% python3 -q
>>> import numpy as np
>>> from numpy import linalg as LA
>>> np.set_printoptions(precision=3, suppress=True, linewidth=160, sign=" ")
>>> m1 = np.load("test3.npy")
>>> print(m1)
[[ 0  0  0  0]
 [ 0  8  0  6]
 [ 0  0  0  0]
 [ 0 -3  0  3]]
>>> print(m1 @ LA.pinv(m1) @ m1)
[[ 0.  0.  0.  0.]
 [ 0.  8.  0.  6.]
 [ 0.  0.  0.  0.]
 [ 0. -3.  0.  3.]]
>>> print(np.unique(m1.round(6), axis=0).shape)
(3, 4)
>>> print(LA.lstsq(m1[:-1].T, m1[-1])[2])
1
>>> A = np.load("run11.npy")
>>> print(A)
[[ -8  -8  -6  -8  -5   9   0  -1]
 [-10  -6   2  -6  -7   5  -5  -9]
 [-18  -1   9 -13   2   5  -1   0]
 [-15   7   1 -16   1  -3   5   4]
 [-15  16   1  -9  10  -2  13  -3]
 [-19  20  -5 -16  17  -5  21   6]
 [-15  25  -7 -21  24 -13  14   2]
 [-10  28   2 -30  16 -20  22  -5]
 [-11  25   4 -24  17 -11  16  -9]
 [ -8  23   5 -15  13  -3  11 -15]
 [-12  25   6 -22  18  -9   2 -18]]
>>> print(round(LA.det(m1), 3))
0.0
>>> print(np.sort(LA.eigvals(m1).real))
[ 0.   0.   5.5  5.5]
>>> th = np.radians(60)
>>> r_ = np.eye(8)
>>> r_[5, 5] = r_[7, 7] = np.cos(th)
>>> r_[5, 7], r_[7, 5] = -np.sin(th), np.sin(th)
>>> print(r_)
[[ 1.     0.     0.     0.     0.     0.     0.     0.   ]
 [ 0.     1.     0.     0.     0.     0.     0.     0.   ]
 [ 0.     0.     1.     0.     0.     0.     0.     0.   ]
 [ 0.     0.     0.     1.     0.     0.     0.     0.   ]
 [ 0.     0.     0.     0.     1.     0.     0.     0.   ]
 [ 0.     0.     0.     0.     0.     0.5    0.    -0.866]
 [ 0.     0.     0.     0.     0.     0.     1.     0.   ]
 [ 0.     0.     0.     0.     0.     0.866  0.     0.5  ]]
>>> out = A @ r_.T
>>> print(np.allclose(LA.norm(A, axis=1), LA.norm(out, axis=1)))
True
>>> print(LA.svd(A, compute_uv=False), LA.svd(out, compute_uv=False))
[ 112.222   33.896   30.01    16.171   13.05    11.99     5.91     3.767] [ 112.222   33.896   30.01    16.171   13.05    11.99     5.91     3.767]
>>> print(np.allclose(A @ A.T, out @ out.T))
True
